$ ipython --no-banner

In [1]: import numpy as np

In [2]: np.set_printoptions(precision=1, suppress=True, linewidth=200)

In [3]: def rnd(a):
   ...:     return np.round(a, 1) + 0
   ...: 

In [4]: u = np.array([1, 2, 1, 1, 2, 1]) + 0.5

In [5]: data = np.eye(6) - 2 * np.outer(u, u) / (u @ u)

In [6]: rnd(data)
Out[6]: 
array([[ 0.8, -0.3, -0.2, -0.2, -0.3, -0.2],
       [-0.3,  0.4, -0.3, -0.3, -0.6, -0.3],
       [-0.2, -0.3,  0.8, -0.2, -0.3, -0.2],
       [-0.2, -0.3, -0.2,  0.8, -0.3, -0.2],
       [-0.3, -0.6, -0.3, -0.3,  0.4, -0.3],
       [-0.2, -0.3, -0.2, -0.2, -0.3,  0.8]])

In [7]: u = np.array([2, 0, 3, 0, 1, 3])

In [8]: B = data + np.outer(u, np.eye(6)[3])

In [9]: np.linalg.matrix_rank(np.linalg.inv(B) - np.linalg.inv(data), tol=1e-8)
Out[9]: np.int64(1)

In [10]: rnd(np.linalg.det(B) / np.linalg.det(data)), rnd(1 + np.linalg.solve(data, u)[3])
Out[10]: (np.float64(-1.0), np.float64(-1.0))

In [11]: arr = np.loadtxt("dump.csv", delimiter=",")

In [12]: arr
Out[12]: 
array([[  8.,   0.,  -3.,  -3.],
       [ 12.,   4.,  -7.,  -5.],
       [ 18.,   0.,  -7.,  -9.],
       [-12.,   0.,   6.,   8.]])

In [13]: rng = np.random.default_rng(64)

In [14]: z = rng.permutation(4)

In [15]: B = arr[:, z] * rng.choice([-1, 1], 4)

In [16]: B
Out[16]: 
array([[ -8.,   3.,   0.,  -3.],
       [-12.,   5.,   4.,  -7.],
       [-18.,   9.,   0.,  -7.],
       [ 12.,  -8.,   0.,   6.]])

In [17]: left, _, VT = np.linalg.svd(arr.T @ B)

In [18]: print(z)
[0 3 1 2]

In [19]: rnd(left @ VT)
Out[19]: 
array([[-1.,  0.,  0.,  0.],
       [ 0.,  0.,  1.,  0.],
       [ 0.,  0.,  0.,  1.],
       [ 0., -1.,  0.,  0.]])

In [20]: ev, V = np.linalg.eig(arr)

In [21]: print(rnd(np.sort(np.linalg.eigvals(arr @ arr))))
[ 4.  4. 16. 25.]

In [22]: rnd(np.sort(np.linalg.eigvals(arr.T)))
Out[22]: array([2.+0.j, 2.+0.j, 4.+0.j, 5.+0.j])

In [23]: W = np.array([[0, 7, 5], [6, 5, 3], [8, 3, 2], [4, 3, 4]])

In [24]: b = np.array([1, -1, -2])

In [25]: act = np.maximum(arr @ W + b, 0)

In [26]: np.linalg.matrix_rank(act)
Out[26]: np.int64(3)

In [27]: cent = np.array([[-1, 0], [0, -3], [-1, -1]])

In [28]: (act @ cent).round(6).argmax(axis=1)
Out[28]: array([0, 0, 0, 1])

In [29]: W @ cent
Out[29]: 
array([[ -5, -26],
       [ -9, -18],
       [-10, -11],
       [ -8, -13]])

In [30]: z = rng.permutation(4)

In [31]: print(z)
[0 2 3 1]

In [32]: B = arr[z][:, z]

In [33]: np.diag(B)
Out[33]: array([ 8., -7.,  8.,  4.])
